>>> import numpy as np
>>> import numpy.linalg as la
>>> np.set_printoptions(precision=2, suppress=True, linewidth=200, legacy="1.25")
>>> def tidy(a):
...     return np.round(a, 2) + 0
... 
>>> E = np.load("sample12.npy")
>>> E
array([[ 2,  0,  0,  0],
       [ 3,  3,  0,  0],
       [ 1,  3, -2,  0],
       [-3, -1,  1,  2]])
>>> la.rank(E)
Traceback (most recent call last):
  File "<python-input-6>", line 1, in <module>
    la.rank(E)
    ^^^^^^^
AttributeError: module 'numpy.linalg' has no attribute 'rank'
>>> print(E.mean(axis=0))
[ 0.75  1.25 -0.25  0.5 ]
>>> print(np.unravel_index(np.abs(E).argmax(), E.shape))
(1, 0)
>>> np.diff(E, axis=0)
array([[ 1,  3,  0,  0],
       [-2,  0, -2,  0],
       [-4, -4,  3,  2]])
>>> E[4]
Traceback (most recent call last):
  File "<python-input-10>", line 1, in <module>
    E[4]
    ~^^^
IndexError: index 4 is out of bounds for axis 0 with size 4
>>> E.sum(axis=1)
array([ 2,  6,  2, -1])
>>> tidy(la.svd(E, compute_uv=False))
array([6.27, 2.78, 1.84, 0.75])
>>> np.zeros(4, 4)
Traceback (most recent call last):
  File "<python-input-13>", line 1, in <module>
    np.zeros(4, 4)
    ~~~~~~~~^^^^^^
TypeError: Cannot interpret '4' as a data type
>>> np.abs(E).max()
3
>>> [int(la.matrix_rank(la.matrix_power(E, p))) for p in range(1, 5)]
[4, 4, 4, 4]
>>> mat = np.loadtxt("x.csv", delimiter=",")
>>> mat
array([[4., 3., 0., 3.],
       [3., 4., 3., 0.],
       [0., 3., 4., 3.],
       [3., 0., 3., 4.]])
>>> P = np.triu(np.array([[3, 0, 0, 0], [3, 2, 0, 1], [1, 2, 3, 2], [1, 1, 3, 2]]), 1) + np.eye(4)
>>> Y = P @ mat @ la.inv(P)
>>> la.matrix_rank(Y)
4
>>> tidy(np.poly(Y))
array([   1.,  -16.,   60.,   32., -320.])
>>> P @ mat - mat @ P
array([[ 0.,  0.,  0., -3.],
       [ 3.,  0.,  3., -6.],
       [ 6.,  0.,  6., -3.],
       [ 0.,  0.,  0., -6.]])
>>> tidy(la.det(Y))
-320.0
